$ python -q
>>> import numpy as np
>>> from numpy import linalg as LA
>>> np.set_printoptions(precision=3, suppress=True, linewidth=120, sign=" ")
>>> J = np.diag(20 * np.array([-1, 6, -4, -4, -3, -5, -4, -6, -8, -1, 1, 9])) + np.array([[0, 2, 0, 0, 2, 1, 1, 2, 1, 0, 2, 1],
...     [0, 1, 1, 1, 0, 0, 0, 2, 1, 0, 0, 1],
...     [1, 0, 1, 0, 2, 1, 1, 2, 1, 1, 1, 0],
...     [2, 2, 1, 0, 1, 1, 1, 1, 1, 2, 2, 1],
...     [2, 1, 2, 1, 2, 0, 1, 0, 1, 2, 2, 1],
...     [0, 1, 1, 1, 2, 1, 2, 0, 2, 0, 0, 0],
...     [2, 1, 2, 2, 1, 1, 2, 0, 2, 1, 0, 1],
...     [1, 0, 0, 1, 2, 0, 1, 2, 0, 2, 2, 2],
...     [0, 0, 0, 1, 2, 0, 0, 2, 2, 2, 1, 2],
...     [2, 2, 1, 1, 2, 1, 1, 1, 0, 0, 1, 0],
...     [2, 1, 0, 0, 2, 1, 0, 0, 1, 1, 2, 1],
...     [2, 0, 1, 0, 2, 0, 2, 1, 2, 0, 2, 2]])
>>> J
array([[ -20,    2,    0,    0,    2,    1,    1,    2,    1,    0,    2,    1],
       [   0,  121,    1,    1,    0,    0,    0,    2,    1,    0,    0,    1],
       [   1,    0,  -79,    0,    2,    1,    1,    2,    1,    1,    1,    0],
       [   2,    2,    1,  -80,    1,    1,    1,    1,    1,    2,    2,    1],
       [   2,    1,    2,    1,  -58,    0,    1,    0,    1,    2,    2,    1],
       [   0,    1,    1,    1,    2,  -99,    2,    0,    2,    0,    0,    0],
       [   2,    1,    2,    2,    1,    1,  -78,    0,    2,    1,    0,    1],
       [   1,    0,    0,    1,    2,    0,    1, -118,    0,    2,    2,    2],
       [   0,    0,    0,    1,    2,    0,    0,    2, -158,    2,    1,    2],
       [   2,    2,    1,    1,    2,    1,    1,    1,    0,  -20,    1,    0],
       [   2,    1,    0,    0,    2,    1,    0,    0,    1,    1,   22,    1],
       [   2,    0,    1,    0,    2,    0,    2,    1,    2,    0,    2,  182]])
>>> left, sigma, VT = LA.svd(J, full_matrices=False)
>>> sigma
array([ 182.088,  158.138,  121.414,  117.797,   99.205,   80.916,   79.878,   76.463,   57.93 ,   22.162,   21.046,
         18.759])
>>> np.allclose(left * sigma @ VT, J)
True
>>> np.round(left.T @ J @ VT.T, 3) + 0
array([[ 182.088,    0.   ,    0.   ,    0.   ,    0.   ,    0.   ,    0.   ,    0.   ,    0.   ,    0.   ,    0.   ,
           0.   ],
       [   0.   ,  158.138,    0.   ,    0.   ,    0.   ,    0.   ,    0.   ,    0.   ,    0.   ,    0.   ,    0.   ,
           0.   ],
       [   0.   ,    0.   ,  121.414,    0.   ,    0.   ,    0.   ,    0.   ,    0.   ,    0.   ,    0.   ,    0.   ,
           0.   ],
       [   0.   ,    0.   ,    0.   ,  117.797,    0.   ,    0.   ,    0.   ,    0.   ,    0.   ,    0.   ,    0.   ,
           0.   ],
       [   0.   ,    0.   ,    0.   ,    0.   ,   99.205,    0.   ,    0.   ,    0.   ,    0.   ,    0.   ,    0.   ,
           0.   ],
       [   0.   ,    0.   ,    0.   ,    0.   ,    0.   ,   80.916,    0.   ,    0.   ,    0.   ,    0.   ,    0.   ,
           0.   ],
       [   0.   ,    0.   ,    0.   ,    0.   ,    0.   ,    0.   ,   79.878,    0.   ,    0.   ,    0.   ,    0.   ,
           0.   ],
       [   0.   ,    0.   ,    0.   ,    0.   ,    0.   ,    0.   ,    0.   ,   76.463,    0.   ,    0.   ,    0.   ,
           0.   ],
       [   0.   ,    0.   ,    0.   ,    0.   ,    0.   ,    0.   ,    0.   ,    0.   ,   57.93 ,    0.   ,    0.   ,
           0.   ],
       [   0.   ,    0.   ,    0.   ,    0.   ,    0.   ,    0.   ,    0.   ,    0.   ,    0.   ,   22.162,    0.   ,
           0.   ],
       [   0.   ,    0.   ,    0.   ,    0.   ,    0.   ,    0.   ,    0.   ,    0.   ,    0.   ,    0.   ,   21.046,
           0.   ],
       [   0.   ,    0.   ,    0.   ,    0.   ,    0.   ,    0.   ,    0.   ,    0.   ,    0.   ,    0.   ,    0.   ,
          18.759]])
